In [1]: import numpy as np

In [2]: import numpy.linalg as la

In [3]: np.set_printoptions(precision=3, suppress=True, linewidth=100)

In [4]: J = np.load("arr.npy")

In [5]: J
Out[5]: 
array([[-0.06 , -0.197, -0.04 ],
       [-0.716, -0.989, -0.67 ],
       [ 0.397,  0.8  ,  0.405],
       [ 0.397,  0.814,  0.388],
       [-0.716, -0.988, -0.68 ],
       [-0.397, -0.898, -0.245],
       [-0.793, -0.997, -0.731],
       [ 0.235,  0.686,  0.139],
       [-0.578, -0.958, -0.523],
       [-0.119, -0.31 , -0.119],
       [ 0.345,  0.862,  0.188],
       [ 0.119,  0.197,  0.178],
       [ 0.291,  0.565,  0.363],
       [-0.578, -0.965, -0.485],
       [ 0.178,  0.397,  0.207],
       [ 0.235,  0.617,  0.197],
       [-0.345, -0.653, -0.422],
       [-0.446, -0.933, -0.273],
       [ 0.345,  0.675,  0.405],
       [ 0.119,  0.653, -0.11 ],
       [ 0.178,  0.414,  0.197],
       [ 0.537,  0.956,  0.422]])

In [6]: Xc = J - J.mean(axis=0)

In [7]: evecs = la.svd(Xc)[2][:1]

In [8]: other = Xc - Xc @ evecs.T @ evecs

In [9]: la.norm(other, axis=1).round(6).argmax()
Out[9]: np.int64(19)

In [10]: np.diag(evecs.T @ evecs)
Out[10]: array([0.2  , 0.645, 0.155])

In [11]: (Xc @ evecs.T).std(axis=0)
Out[11]: array([0.93])

In [12]: Xc = J - J.mean(axis=0)

In [13]: U, sig, vt = la.svd(Xc, full_matrices=False)

In [14]: np.searchsorted(np.cumsum(sig ** 2) / (sig ** 2).sum(), 0.9) + 1
Out[14]: np.int64(1)

In [15]: la.matrix_rank(Xc)
Out[15]: np.int64(3)

In [16]: np.abs(vt[0]).argmax()
Out[16]: np.int64(1)

In [17]: Xc = (J - J.mean(axis=0)) / J.std(axis=0)

In [18]: Xc.std(axis=0)
Out[18]: array([1., 1., 1.])

In [19]: c = la.lstsq(np.delete(Xc, 1, axis=1), Xc[:, 1])[0]

In [20]: c
Out[20]: array([ 1.6 , -0.64])

In [21]: np.round(1 - np.var(Xc[:, 1] - np.delete(Xc, 1, axis=1) @ c), 3)
Out[21]: np.float64(0.97)

In [22]: hat = J @ la.solve(J.T @ J, J.T)

In [23]: hat @ J[:, 1]
Out[23]: 
array([-0.197, -0.989,  0.8  ,  0.814, -0.988, -0.898, -0.997,  0.686, -0.958, -0.31 ,  0.862,
        0.197,  0.565, -0.965,  0.397,  0.617, -0.653, -0.933,  0.675,  0.653,  0.414,  0.956])

In [24]: np.round(la.eigvalsh(hat), 3) + 0
Out[24]: array([0., 0., 0., 0., 0., 0., 0., 0., 0., 0., 0., 0., 0., 0., 0., 0., 0., 0., 0., 1., 1., 1.])

In [25]: np.allclose(hat @ hat, hat)
Out[25]: True

In [26]: C2 = J.T @ J

In [27]: la.eigvalsh(C2)[::-1]
Out[27]: array([19.109,  0.506,  0.035])

In [28]: la.svd(J, compute_uv=False) ** 2
Out[28]: array([19.109,  0.506,  0.035])

In [29]: round(float(np.trace(C2)), 3), round((J ** 2).sum(), 3)
Out[29]: (19.65, np.float64(19.65))

In [30]: feats = np.vander(np.arange(4) - 1, 4, increasing=True)

In [31]: feats
Out[31]: 
array([[ 1, -1,  1, -1],
       [ 1,  0,  0,  0],
       [ 1,  1,  1,  1],
       [ 1,  2,  4,  8]])

In [32]: other = np.array([[-3, 0, 1], [-3, -2, -2]])

In [33]: W2 = np.kron(other, feats)

In [34]: W2.shape
Out[34]: (8, 12)

In [35]: round(float(la.norm(W2, 2)), 3), round(la.norm(other, 2) * la.norm(feats, 2), 3)
Out[35]: (43.319, np.float64(43.319))

In [36]: W2
Out[36]: 
array([[ -3,   3,  -3,   3,   0,   0,   0,   0,   1,  -1,   1,  -1],
       [ -3,   0,   0,   0,   0,   0,   0,   0,   1,   0,   0,   0],
       [ -3,  -3,  -3,  -3,   0,   0,   0,   0,   1,   1,   1,   1],
       [ -3,  -6, -12, -24,   0,   0,   0,   0,   1,   2,   4,   8],
       [ -3,   3,  -3,   3,  -2,   2,  -2,   2,  -2,   2,  -2,   2],
       [ -3,   0,   0,   0,  -2,   0,   0,   0,  -2,   0,   0,   0],
       [ -3,  -3,  -3,  -3,  -2,  -2,  -2,  -2,  -2,  -2,  -2,  -2],
       [ -3,  -6, -12, -24,  -2,  -4,  -8, -16,  -2,  -4,  -8, -16]])

In [37]: r0 = np.array([0, 0, 1, -2])

In [38]: other = feats + np.outer(r0, np.eye(4)[3])

In [39]: la.matrix_rank(la.inv(other) - la.inv(feats), tol=1e-8)
Out[39]: np.int64(1)

In [40]: round(la.det(other) / la.det(feats), 3), np.round(1 + la.solve(feats, r0)[3], 3)
Out[40]: (np.float64(0.167), np.float64(0.167))

In [41]: la.matrix_rank(other - feats)
Out[41]: np.int64(1)

In [42]: mat = np.load("m.npy")

In [43]: mat
Out[43]: 
array([[ 21.683,  -8.639, -25.534,  17.833],
       [ 17.319,  -6.167, -20.856,  13.782],
       [ 16.138,  -5.522, -19.582,  12.694],
       [ 11.583,  -3.163, -14.617,   8.549],
       [ 11.179,  -2.966, -14.172,   8.187],
       [ 10.869,  -2.815, -13.83 ,   7.909],
       [  5.831,  -0.623,  -8.153,   3.508],
       [  5.605,  -0.539,  -7.892,   3.318],
       [  4.462,  -0.144,  -6.551,   2.373],
       [  3.199,   0.222,  -5.028,   1.371],
       [  1.634,   0.507,  -3.022,   0.245],
       [  1.054,   0.526,  -2.21 ,  -0.102],
       [  0.778,   0.504,  -1.793,  -0.238],
       [  0.646,   0.483,  -1.584,  -0.292],
       [  0.003,  -0.036,   0.072,   0.078],
       [  0.016,  -0.084,   0.173,   0.205],
       [  0.125,  -0.156,   0.473,   0.723],
       [  0.294,   0.271,   0.969,   1.557],
       [  0.296,   0.414,   1.066,   1.657],
       [  0.285,   0.615,   1.193,   1.763],
       [  0.192,   1.228,   1.557,   1.941],
       [  0.012,   1.958,   1.976,   2.   ],
       [ -0.107,   2.359,   2.205,   1.99 ],
       [ -0.369,   3.136,   2.651,   1.914],
       [ -0.767,   4.183,   3.26 ,   1.726],
       [ -1.427,   5.735,   4.18 ,   1.326],
       [ -3.701,  10.366,   7.034,  -0.368],
       [ -4.512,  11.881,   7.997,  -1.026],
       [ -7.458,  17.081,  11.389,  -3.527]])

In [44]: W2 = J[[13, 10]].astype(float)

In [45]: for _ in range(5):
    ...:     labels = la.norm(J[:, None] - W2, axis=-1).argmin(axis=1)
    ...:     W2 = np.array([J[labels == j].mean(axis=0) for j in range(2)])
    ...: 

In [46]: labels
Out[46]: array([0, 0, 1, 1, 0, 0, 0, 1, 0, 0, 1, 1, 1, 0, 1, 1, 0, 0, 1, 1, 1, 1])

In [47]: W2
Out[47]: 
array([[-0.475, -0.789, -0.419],
       [ 0.281,  0.636,  0.248]])

In [48]: np.bincount(labels)
Out[48]: array([10, 12])

In [49]: W2[1] - W2[0]
Out[49]: array([0.756, 1.425, 0.667])

In [50]: np.abs(W2[1] - W2[0]).argmax()
Out[50]: np.int64(1)

In [51]: Xc = mat - mat.mean(axis=0)

In [52]: U, sig, vt = la.svd(Xc, full_matrices=False)

In [53]: sig.round(3) + 0
Out[53]: array([68.405, 14.527,  7.861,  0.   ])

In [54]: (np.sign(U[:, 0]) == np.sign(U[0, 0])).astype(int)
Out[54]: array([1, 1, 1, 1, 1, 1, 1, 1, 1, 1, 0, 0, 0, 0, 0, 0, 0, 0, 0, 0, 0, 0, 0, 0, 0, 0, 0, 0, 0])

In [55]: la.matrix_rank(Xc)
Out[55]: np.int64(3)

In [56]: np.round(sig ** 2 / (sig ** 2).sum(), 3) + 0
Out[56]: array([0.945, 0.043, 0.012, 0.   ])

In [57]: round((sig ** 2).sum() ** 2 / (sig ** 4).sum(), 3)
Out[57]: np.float64(1.118)

In [58]: np.round(Xc.mean(axis=0), 3) + 0
Out[58]: array([0., 0., 0., 0.])

In [59]: m1 = np.load("w.npy")

In [60]: m1
Out[60]: 
array([[ 0, -4],
       [ 0,  0]])

In [61]: rank = la.matrix_rank(m1)

In [62]: rank
Out[62]: np.int64(1)

In [63]: null = la.svd(m1)[2][rank:].T

In [64]: [int(la.matrix_rank(m1[:i])) for i in range(1, len(m1) + 1)]
Out[64]: [1, 1]

In [65]: null[:, 0] / null[np.abs(null[:, 0]).round(6).argmax(), 0]
Out[65]: array([1., 0.])

In [66]: la.matrix_rank(m1.T @ m1), la.matrix_rank(m1 @ m1.T)
Out[66]: (np.int64(1), np.int64(1))
